$ python -q
>>> import numpy as np
>>> from numpy import linalg as LA
>>> np.set_printoptions(precision=1, suppress=True, linewidth=120)
>>> data = np.load("out17.npy")
>>> print(data)
[[9 0 9 0 9 0]
 [7 0 7 0 7 0]
 [5 0 5 0 5 0]
 [9 0 9 0 9 0]
 [7 0 7 0 7 0]
 [5 0 5 0 5 0]]
>>> # column 2 repeats column 0
>>> print(data @ LA.pinv(data) @ data)
[[9. 0. 9. 0. 9. 0.]
 [7. 0. 7. 0. 7. 0.]
 [5. 0. 5. 0. 5. 0.]
 [9. 0. 9. 0. 9. 0.]
 [7. 0. 7. 0. 7. 0.]
 [5. 0. 5. 0. 5. 0.]]
>>> print(np.unique(data.round(6), axis=0).shape)
(3, 6)
>>> print(round(np.trace(LA.pinv(data) @ data), 1))
1.0
>>> print(np.abs(np.diag(LA.qr(data)[1])) > 1e-9)
[ True False False False False False]
>>> print(np.allclose(data[:-1].T @ LA.lstsq(data[:-1].T, data[-1])[0], data[-1]))
True
>>> rng = np.random.default_rng(6258)
>>> idx = rng.permutation(6)
>>> print(idx)
[1 2 3 5 4 0]
>>> Y = data[idx][:, idx]
>>> print(np.trace(Y))
21
>>> print(np.diag(Y))
[0 5 0 0 7 9]
>>> left, s, Vh = LA.svd(data)
>>> print(np.argmax(s[:-1] / (s[1:] + 1e-6)) + 1)
1
>>> print(s.round(1) + 0)
[30.5  0.   0.   0.   0.   0. ]
>>> Y = left[:, :1] @ np.diag(s[:1]) @ Vh[:1]
>>> print(round(float(LA.norm(data - Y, 2)), 1), round(s[1], 1))
0.0 0.0
>>> print(np.round(LA.norm(data - Y) / LA.norm(data), 1))
0.0
>>> print(np.round(np.abs(data - Y).max(), 1))
0.0
>>> print(LA.matrix_rank(data, rtol=0.05))
1
>>> print(LA.matrix_rank(Y))
1
>>> print(round(LA.norm(data, 2) / LA.norm(data), 1))
1.0
>>> print(np.argsort(-LA.norm(data, axis=0).round(6), kind="stable")[:3])
[0 2 4]
>>> print(LA.matrix_rank(data, rtol=0.1))
1
>>> print(data.reshape(2, -1))
[[9 0 9 0 9 0 7 0 7 0 7 0 5 0 5 0 5 0]
 [9 0 9 0 9 0 7 0 7 0 7 0 5 0 5 0 5 0]]
>>> T = data.reshape(6, 2, -1)
>>> print(T[:, 0])
[[9 0 9]
 [7 0 7]
 [5 0 5]
 [9 0 9]
 [7 0 7]
 [5 0 5]]
>>> print(T.transpose(1, 0, 2))
[[[9 0 9]
  [7 0 7]
  [5 0 5]
  [9 0 9]
  [7 0 7]
  [5 0 5]]

 [[0 9 0]
  [0 7 0]
  [0 5 0]
  [0 9 0]
  [0 7 0]
  [0 5 0]]]
>>> M = np.loadtxt("mat.csv", delimiter=",")
>>> print(M.round(1) + 0)
[[-4.9  1.1 -0.1 -0.1]
 [ 2.3 -3.6  1.4 -2.3]
 [ 1.7  3.3 -1.6  2.9]
 [ 0.3 -3.8  1.6 -2.8]
 [-4.6 -0.9  0.7 -1.6]
 [ 3.5 -3.   1.1 -1.6]
 [ 4.6 -1.9  0.5 -0.5]
 [-3.2 -2.5  1.3 -2.6]
 [ 4.6 -1.8  0.4 -0.4]
 [-4.9  0.   0.4 -1. ]
 [-4.  -1.7  1.1 -2.2]
 [ 0.2  3.7 -1.6  2.9]
 [ 1.4 -3.7  1.5 -2.6]
 [ 0.5 -3.8  1.6 -2.8]
 [ 2.9  2.7 -1.4  2.7]
 [ 4.5  1.  -0.8  1.7]
 [ 2.8 -3.4  1.3 -2. ]
 [ 1.5 -3.7  1.5 -2.5]
 [ 4.5  1.1 -0.8  1.7]
 [ 0.6  3.7 -1.6  2.9]
 [ 4.8  0.3 -0.5  1.2]
 [-4.7 -0.5  0.6 -1.4]
 [-4.9  1.2 -0.2 -0.1]
 [-4.5 -1.   0.8 -1.7]]
>>> # null space of dimension 2
>>> cen = M - M.mean(axis=0)
>>> left, s, Vh = LA.svd(cen, full_matrices=False)
>>> print(s.round(1) + 0)
[18.1 15.8  0.   0. ]
>>> print(np.searchsorted(np.cumsum(s ** 2) / (s ** 2).sum(), 0.9) + 1)
2
>>> print(np.round(cen.mean(axis=0), 1) + 0)
[0. 0. 0. 0.]
>>> print(np.abs(Vh[0]).argmax())
0
>>> print(Vh[0] * np.sign(Vh[0, np.abs(Vh[0]).argmax()]))
[ 0.9  0.2 -0.1  0.3]
>>> print(np.round(s ** 2 / (s ** 2).sum(), 1) + 0)
[0.6 0.4 0.  0. ]
>>> cen = M - M.mean(axis=0)
>>> vecs = LA.svd(cen)[2][:2]
>>> Y = cen - cen @ vecs.T @ vecs
>>> print(np.round(Y.std(axis=0), 1) + 0)
[0. 0. 0. 0.]
>>> print(np.round(np.cov(cen @ vecs.T, rowvar=False), 1) + 0)
[[14.2  0. ]
 [ 0.  10.9]]
>>> print((cen @ vecs.T).std(axis=0))
[3.7 3.2]
>>> X = np.loadtxt("run13.csv", delimiter=",")
>>> print(X)
[[ 0.8  0.3 -0.3]
 [ 0.3  0.1 -0.1]
 [-0.3 -0.1  0.1]]
>>> # applying it twice changes nothing
>>> th = np.radians(135)
>>> R = np.eye(3)
>>> R[0, 0] = R[1, 1] = np.cos(th)
>>> R[0, 1], R[1, 0] = -np.sin(th), np.sin(th)
>>> print(R)
[[-0.7 -0.7  0. ]
 [ 0.7 -0.7  0. ]
 [ 0.   0.   1. ]]
>>> Y = X @ R.T
>>> print(np.allclose(LA.norm(X, axis=1), LA.norm(Y, axis=1)))
True
>>> print(np.allclose(X @ X.T, Y @ Y.T))
True
>>> cent = M[[21, 4]].astype(float)
>>> for _ in range(7):
...     idx = LA.norm(M[:, None] - cent, axis=-1).argmin(axis=1)
...     cent = np.array([M[idx == j].mean(axis=0) for j in range(2)])
... 
>>> print(idx)
[1 1 0 1 1 1 0 1 0 1 1 0 1 1 0 0 1 1 0 0 0 1 1 1]
>>> print(np.abs(cent[1] - cent[0]).argmax())
0
>>> print(cent[1] - cent[0])
[-4.7 -3.3  1.8 -3.5]
>>> print(cent)
[[ 3.1  1.3 -0.8  1.7]
 [-1.6 -1.9  1.  -1.8]]
>>> C2 = X.T @ X
>>> print(np.round(LA.svd(X, compute_uv=False) ** 2, 1) + 0)
[1. 0. 0.]
>>> print(np.round(LA.eigvalsh(C2)[::-1], 1) + 0)
[1. 0. 0.]
>>> left, s, Vh = LA.svd(X)
>>> print(s.round(1) + 0)
[1. 0. 0.]
>>> print(np.argmax(s[:-1] / (s[1:] + 1e-6)) + 1)
1
>>> Y = left[:, :1] @ np.diag(s[:1]) @ Vh[:1]
>>> print(Y)
[[ 0.8  0.3 -0.3]
 [ 0.3  0.1 -0.1]
 [-0.3 -0.1  0.1]]
>>> print(round(np.abs(X - Y).max(), 1))
0.0
>>> print(round(LA.norm(X - Y, 2), 1), round(float(s[1]), 1))
0.0 0.0
>>> print(LA.matrix_rank(Y))
1
>>> A = np.load("dump.npy")
>>> print(A.round(1) + 0)
[[ 2.  -1.7 -1.7  3.8  0.7]
 [-1.4  3.5  0.   3.2 -0.9]
 [ 2.4 -4.  -1.2  0.1  1.2]
 [ 1.9 -1.6 -1.7  3.9  0.7]
 [-2.2  4.1  0.8  1.1 -1.2]
 [-2.2  2.5  1.7 -3.2 -0.9]
 [-1.3  3.4 -0.1  3.3 -0.9]
 [-1.6  1.   1.7 -4.3 -0.5]
 [ 1.4 -0.5 -1.6  4.5  0.4]
 [-2.   1.8  1.7 -3.8 -0.7]
 [-1.9  1.7  1.7 -3.9 -0.7]]
>>> # null space of dimension 3
>>> rank = LA.matrix_rank(A)
>>> print(rank)
2
>>> ns = LA.svd(A)[2][rank:].T
>>> print([int(LA.matrix_rank(A[:, :j + 1])) for j in range(5)])
[1, 2, 2, 2, 2]
>>> print(LA.matrix_rank(A.T @ A), LA.matrix_rank(A @ A.T))
2 2
